$ ipython --no-banner

In [1]: import numpy as np

In [2]: np.set_printoptions(suppress=True, linewidth=100)

In [3]: J = np.load("layer0.npy")

In [4]: print(J)
[[-2.88  0.19  3.13 -2.05]
 [-2.52 -0.29  3.01 -2.29]
 [-2.89  0.09  3.24 -1.97]
 [-2.96 -0.39  2.82 -2.24]
 [-2.82  0.43  2.55 -2.07]
 [-1.69  1.4   0.07  2.11]
 [-2.05  1.27 -0.15  1.72]
 [-2.03  1.24  0.18  1.4 ]
 [-2.18  1.19  0.02  2.2 ]
 [-2.    1.08 -0.23  1.84]
 [-3.16  0.04  1.22  3.11]
 [-2.86  0.02  1.01  3.26]
 [-3.26  0.38  0.9   3.12]
 [-3.23 -0.13  0.86  2.58]
 [-3.    0.12  1.21  3.28]]

In [5]: out = np.c_[J[:, :2] @ np.array([[2, 1], [7, 6]]), np.array([-5, 2, 7, -8, -7, 6, -4, 4, -7, -9, 5, -2, -6, 6, 7])]

In [6]: print(out.round(2))
[[-4.43 -1.74 -5.  ]
 [-7.07 -4.26  2.  ]
 [-5.15 -2.35  7.  ]
 [-8.65 -5.3  -8.  ]
 [-2.63 -0.24 -7.  ]
 [ 6.42  6.71  6.  ]
 [ 4.79  5.57 -4.  ]
 [ 4.62  5.41  4.  ]
 [ 3.97  4.96 -7.  ]
 [ 3.56  4.48 -9.  ]
 [-6.04 -2.92  5.  ]
 [-5.58 -2.74 -2.  ]
 [-3.86 -0.98 -6.  ]
 [-7.37 -4.01  6.  ]
 [-5.16 -2.28  7.  ]]

In [7]: print(np.round(np.linalg.lstsq(J, out[:, 0])[0], 2) + 0)
[2. 7. 0. 0.]

In [8]: print(np.round(np.linalg.norm(np.linalg.qr(J)[0].T @ out, axis=0) ** 2 / ((out ** 2).sum(axis=0) + 1e-12), 2))
[1.   1.   0.33]

In [9]: print(np.linalg.matrix_rank(np.c_[J, out]))
5

In [10]: print(np.round(np.linalg.norm(out - J @ np.linalg.lstsq(J, out)[0], axis=0), 2) + 0)
[ 0.    0.   18.97]

In [11]: cen = (J - J.mean(axis=0)) / J.std(axis=0)

In [12]: print(np.argwhere(np.abs(cen) > 2))
[]

In [13]: c = np.linalg.lstsq(np.delete(cen, 0, axis=1), cen[:, 0])[0]

In [14]: print(round(float(1 - np.var(cen[:, 0] - np.delete(cen, 0, axis=1) @ c)), 2))
0.82

In [15]: print(np.abs(c).argmax())
1

In [16]: print(c.round(2))
[ 0.5  -0.8  -0.77]

In [17]: out = J / np.sqrt((J ** 2).mean(axis=1, keepdims=True))

In [18]: print(np.round(np.linalg.norm(out, axis=1), 2))
[2. 2. 2. 2. 2. 2. 2. 2. 2. 2. 2. 2. 2. 2. 2.]

In [19]: print(np.linalg.matrix_rank(J - J.mean(axis=1, keepdims=True)))
3

In [20]: print(out[7].round(2))
[-1.47  0.9   0.13  1.01]

In [21]: hat = J @ np.linalg.solve(J.T @ J, J.T)

In [22]: print(round(float(np.trace(hat)), 2))
4.0

In [23]: print(np.round(np.diag(hat), 2))
[0.27 0.21 0.3  0.4  0.23 0.37 0.25 0.19 0.17 0.24 0.23 0.24 0.17 0.44 0.3 ]

In [24]: print(np.round(hat @ J[:, 2], 2))
[ 3.13  3.01  3.24  2.82  2.55  0.07 -0.15  0.18  0.02 -0.23  1.22  1.01  0.9   0.86  1.21]

In [25]: A = np.load("block13.npy")

In [26]: print(A.round(2))
[[ 0.97 -0.26  0.    0.  ]
 [ 0.26  0.97  0.    0.  ]
 [ 0.    0.    1.    0.  ]
 [ 0.    0.    0.    1.  ]]

In [27]: # splits into 3 blocks

In [28]: hat = np.triu(np.array([[1, 3, 3, 3], [1, 1, 1, 2], [1, 1, 3, 2], [0, 1, 3, 0]]), 1) + np.eye(4)

In [29]: out = hat @ A @ np.linalg.inv(hat)

In [30]: print(np.round(np.poly(out), 2))
[ 1.   -3.93  5.86 -3.93  1.  ]

In [31]: Q = A.astype(float).copy()

In [32]: for j in range(4):
    ...:     Q[:, j] -= Q[:, :j] @ (Q[:, :j].T @ Q[:, j])
    ...:     Q[:, j] /= np.linalg.norm(Q[:, j])
    ...: 

In [33]: print(Q.round(2))
[[ 0.97 -0.26  0.    0.  ]
 [ 0.26  0.97  0.    0.  ]
 [ 0.    0.    1.    0.  ]
 [ 0.    0.    0.    1.  ]]

In [34]: print(np.round(Q.T @ Q, 2) + 0)
[[1. 0. 0. 0.]
 [0. 1. 0. 0.]
 [0. 0. 1. 0.]
 [0. 0. 0. 1.]]

In [35]: mat = np.load("a.npy")

In [36]: print(mat)
[[ 0 13  0  0]
 [ 0 29  0  0]
 [ 0  9  0  0]
 [ 0 25  0  0]
 [ 0  9  0  0]
 [ 0 15  0  0]
 [ 0 15  0  0]
 [ 0  0  0  0]
 [ 0 13  0  0]
 [ 0  0  0  0]]

In [37]: print(np.unique(mat.round(6), axis=0).shape)
(6, 4)

In [38]: print(np.round(np.trace(np.linalg.pinv(mat) @ mat), 2))
1.0

In [39]: print(np.abs(np.diag(np.linalg.qr(mat)[1])) > 1e-9)
[False  True False False]

In [40]: print(np.round(mat @ np.linalg.pinv(mat) @ mat, 2))
[[ 0. 13.  0.  0.]
 [ 0. 29.  0.  0.]
 [ 0.  9.  0.  0.]
 [ 0. 25.  0.  0.]
 [ 0.  9.  0.  0.]
 [ 0. 15.  0.  0.]
 [ 0. 15.  0.  0.]
 [ 0.  0.  0.  0.]
 [ 0. 13.  0.  0.]
 [ 0.  0.  0.  0.]]

In [41]: print(np.round(np.linalg.norm(mat, axis=0), 2))
[ 0.   49.15  0.    0.  ]

In [42]: print(mat.T @ mat)
[[   0    0    0    0]
 [   0 2416    0    0]
 [   0    0    0    0]
 [   0    0    0    0]]

In [43]: ang = np.radians(120)

In [44]: R = np.eye(4)

In [45]: R[2, 2] = R[0, 0] = np.cos(ang)

In [46]: R[2, 0], R[0, 2] = -np.sin(ang), np.sin(ang)

In [47]: print(R.round(2))
[[-0.5   0.    0.87  0.  ]
 [ 0.    1.    0.    0.  ]
 [-0.87  0.   -0.5   0.  ]
 [ 0.    0.    0.    1.  ]]

In [48]: out = mat @ R.T

In [49]: print(np.abs(out - mat).max(axis=0))
[0. 0. 0. 0.]

In [50]: print(round(np.linalg.det(R), 2), np.round(np.trace(R), 2))
1.0 1.0

In [51]: print(out)
[[ 0. 13.  0.  0.]
 [ 0. 29.  0.  0.]
 [ 0.  9.  0.  0.]
 [ 0. 25.  0.  0.]
 [ 0.  9.  0.  0.]
 [ 0. 15.  0.  0.]
 [ 0. 15.  0.  0.]
 [ 0.  0.  0.  0.]
 [ 0. 13.  0.  0.]
 [ 0.  0.  0.  0.]]

In [52]: print(np.allclose(np.linalg.norm(mat, axis=1), np.linalg.norm(out, axis=1)))
True

In [53]: x0 = np.array([1, -4, 1, 4])

In [54]: print(np.sign((mat @ x0).round(6)))
[-1 -1 -1 -1 -1 -1 -1  0 -1  0]

In [55]: print(np.linalg.norm(mat @ x0) <= np.linalg.norm(mat, 2) * np.linalg.norm(x0) + 1e-9)
True

In [56]: U, sigma, VT = np.linalg.svd(mat)

In [57]: vecs = VT[:(sigma > 1e-8).sum()]

In [58]: rng = np.random.default_rng(641377)

In [59]: x0 = mat[5] + -3 * mat[2] + rng.integers(2) * np.eye(4)[0]

In [60]: print(x0)
[  0. -12.   0.   0.]

In [61]: print(round(float(np.linalg.norm(x0 - vecs.T @ vecs @ x0)), 2))
0.0

In [62]: print(vecs.T @ vecs)
[[0. 0. 0. 0.]
 [0. 1. 0. 0.]
 [0. 0. 0. 0.]
 [0. 0. 0. 0.]]

In [63]: print(np.allclose(vecs.T @ vecs @ x0, x0))
True

In [64]: data = np.load("test18.npy")

In [65]: print(data)
[[ 0  0  0 -1  1]
 [ 0  0  0  2  0]
 [ 0  2  0 -3  0]
 [ 0  0  0  0  0]]

In [66]: print(np.linalg.cond(data) > 100)
True

In [67]: print([round(float(x), 2) for x in np.linalg.svd(data, compute_uv=False)[:3]])
[4.11, 1.23, 0.79]

In [68]: ang = np.radians(15)

In [69]: R = np.eye(5)

In [70]: R[1, 1] = R[0, 0] = np.cos(ang)

In [71]: R[1, 0], R[0, 1] = -np.sin(ang), np.sin(ang)

In [72]: print(R.round(2))
[[ 0.97  0.26  0.    0.    0.  ]
 [-0.26  0.97  0.    0.    0.  ]
 [ 0.    0.    1.    0.    0.  ]
 [ 0.    0.    0.    1.    0.  ]
 [ 0.    0.    0.    0.    1.  ]]

In [73]: out = data @ R.T

In [74]: print(np.allclose(np.linalg.norm(data, axis=1), np.linalg.norm(out, axis=1)))
True

In [75]: print(np.linalg.lstsq(data[:-1].T, data[-1])[2])
3

In [76]: print(round(np.trace(np.linalg.pinv(data) @ data), 2))
3.0

In [77]: print(np.allclose(data[:-1].T @ np.linalg.lstsq(data[:-1].T, data[-1])[0], data[-1]))
True

In [78]: print(np.abs(np.diag(np.linalg.qr(data)[1])) > 1e-9)
[False  True False False]

In [79]: print(np.unique(data.round(6), axis=0).shape)
(4, 5)

In [80]: try:
    ...:     np.linalg.inv(data)
    ...: except np.linalg.LinAlgError as e:
    ...:     print(repr(e))
    ...: 
LinAlgError('Last 2 dimensions of the array must be square')

In [81]: m1 = np.loadtxt("case9.csv", delimiter=",")

In [82]: print(m1)
[[ 1. -1.  1. -1.]
 [ 1.  0.  0.  0.]
 [ 1.  1.  1.  1.]]

In [83]: print(round(np.linalg.norm(m1), 2))
3.0

In [84]: np.linalg.rank(m1)
Traceback (most recent call last):
  Cell In[84], line 1
    np.linalg.rank(m1)
AttributeError: module 'numpy.linalg' has no attribute 'rank'


In [85]: print(m1.sum(axis=1))
[0. 1. 4.]

In [86]: f, g = m1[0], m1[2]

In [87]: print(f @ f)
4.0

In [88]: pr = (f @ g) / (f @ f) * f

In [89]: print(round(np.linalg.norm(f + g) ** 2 + np.linalg.norm(f - g) ** 2, 2))
16.0

In [90]: print(np.outer(f, g))
[[ 1.  1.  1.  1.]
 [-1. -1. -1. -1.]
 [ 1.  1.  1.  1.]
 [-1. -1. -1. -1.]]
